$ python -q
>>> import numpy as np
>>> from numpy import linalg as LA
>>> np.set_printoptions(precision=3, suppress=True, linewidth=160)
>>> X = np.load("w.npy")
>>> X
array([[ 0.02,  5.  ,  4.  , -4.  ],
       [-4.  , -3.98, -4.  , -2.  ],
       [ 0.  , -4.  , -2.98, -4.  ],
       [ 0.  ,  5.  ,  4.  , -3.98]])
>>> rng = np.random.default_rng(9554)
>>> idx = rng.permutation(4)
>>> idx
array([3, 1, 0, 2])
>>> other = X[idx][:, idx]
>>> np.allclose(other, X)
False
>>> np.sort(np.abs(LA.eigvals(other)))
array([0.02 , 0.522, 8.691, 8.691])
>>> other
array([[-3.98,  5.  ,  0.  ,  4.  ],
       [-2.  , -3.98, -4.  , -4.  ],
       [-4.  ,  5.  ,  0.02,  4.  ],
       [-4.  , -4.  ,  0.  , -2.98]])
>>> np.round(LA.det(other), 3), round(float(LA.det(X[idx])), 3)
(np.float64(0.788), 0.788)
>>> u = np.array([5, 3, 1, 1, 4, 2, 0, 1])
>>> g = np.array([-3, -8, 8])
>>> K = u[:, None] + g[None, :]
>>> K
array([[ 2, -3, 13],
       [ 0, -5, 11],
       [-2, -7,  9],
       [-2, -7,  9],
       [ 1, -4, 12],
       [-1, -6, 10],
       [-3, -8,  8],
       [-2, -7,  9]])
>>> # rows 2 and 3 are equal
>>> Uu, sv, Vt = LA.svd(K)
>>> V = Vt[:(sv > 1e-8).sum()]
>>> x = K[3] + 4 * K[5] + rng.integers(2) * np.eye(3)[1]
>>> x
array([ -6., -30.,  49.])
>>> np.allclose(V.T @ V @ x, x)
False
>>> Uu, sv, Vt = LA.svd(K)
>>> print(sv.round(3) + 0)
[33.23   7.797  0.   ]
>>> print(np.argmax(sv[:-1] / (sv[1:] + 1e-6)) + 1)
2
>>> other = Uu[:, :2] @ np.diag(sv[:2]) @ Vt[:2]
>>> round(LA.norm(K - other) / LA.norm(K), 3)
np.float64(0.0)
>>> gram = K.T @ K
>>> gram
array([[  27,   62,  -50],
       [  62,  297, -455],
       [ -50, -455,  841]])
>>> np.allclose(gram, gram.T)
True
>>> LA.matrix_rank(gram)
np.int64(2)
>>> np.round(LA.eigvalsh(gram)[::-1], 3) + 0
array([1104.201,   60.799,    0.   ])
>>> m1 = np.diag(3 * np.array([6, 8, 7, 1, 3, 0])) + np.array([[6, 7, 0, -4, -3, -7],
...     [-8, 3, -3, -2, -7, 4],
...     [8, 3, 1, 5, 8, -9],
...     [-9, 8, -1, -6, 3, 8],
...     [5, 1, 6, 1, -7, 2],
...     [1, 4, -3, 6, -8, 7]])
>>> m1
array([[24,  7,  0, -4, -3, -7],
       [-8, 27, -3, -2, -7,  4],
       [ 8,  3, 22,  5,  8, -9],
       [-9,  8, -1, -3,  3,  8],
       [ 5,  1,  6,  1,  2,  2],
       [ 1,  4, -3,  6, -8,  7]])
>>> other = LA.inv(m1)
>>> round(LA.det(m1) * LA.det(other), 3)
np.float64(1.0)
>>> np.round(m1 @ other, 3) + 0
array([[1., 0., 0., 0., 0., 0.],
       [0., 1., 0., 0., 0., 0.],
       [0., 0., 1., 0., 0., 0.],
       [0., 0., 0., 1., 0., 0.],
       [0., 0., 0., 0., 1., 0.],
       [0., 0., 0., 0., 0., 1.]])
>>> np.allclose(other, m1.T)
False
>>> round(float(LA.slogdet(m1)[0]), 3)
1.0
